$ python3 -q
>>> import numpy as np
>>> np.set_printoptions(precision=2, suppress=True, linewidth=160, floatmode="fixed")
>>> rnd = lambda a: np.round(a, 2) + 0
>>> J = np.loadtxt("layer8.csv", delimiter=",")
>>> J
array([[ 1.00, -1.00, -1.00,  1.00,  1.00, -1.00, -1.00,  1.00],
       [ 1.00,  1.00,  1.00,  1.00,  1.00,  1.00,  1.00,  1.00],
       [ 1.00, -1.00, -1.00,  1.00, -1.00,  1.00,  1.00, -1.00],
       [ 1.00,  1.00, -1.00, -1.00, -1.00, -1.00,  1.00,  1.00]])
>>> other = J / np.linalg.norm(J, axis=1, keepdims=True)
>>> cov = other @ other.T
>>> rnd(cov)
array([[1.00, 0.00, 0.00, 0.00],
       [0.00, 1.00, 0.00, 0.00],
       [0.00, 0.00, 1.00, 0.00],
       [0.00, 0.00, 0.00, 1.00]])
>>> (np.abs(cov) > 0.9).astype(int)
array([[1, 0, 0, 0],
       [0, 1, 0, 0],
       [0, 0, 1, 0],
       [0, 0, 0, 1]])
>>> (cov - 2 * np.eye(4)).round(6).argmax(axis=1)
array([1, 0, 0, 0])
>>> f = np.array([1, 0])
>>> np.cross(J[3, :3], J[2, :3])
array([-2.00,  0.00, -2.00])
>>> np.correlate(J[3], J[2], "full")
array([-1.00,  0.00,  3.00,  0.00, -1.00,  0.00, -5.00,  0.00,  5.00,  0.00,  1.00,  0.00, -3.00,  0.00,  1.00])
>>> np.array([np.convolve(row, f, "same") for row in J])
array([[ 1.00, -1.00, -1.00,  1.00,  1.00, -1.00, -1.00,  1.00],
       [ 1.00,  1.00,  1.00,  1.00,  1.00,  1.00,  1.00,  1.00],
       [ 1.00, -1.00, -1.00,  1.00, -1.00,  1.00,  1.00, -1.00],
       [ 1.00,  1.00, -1.00, -1.00, -1.00, -1.00,  1.00,  1.00]])
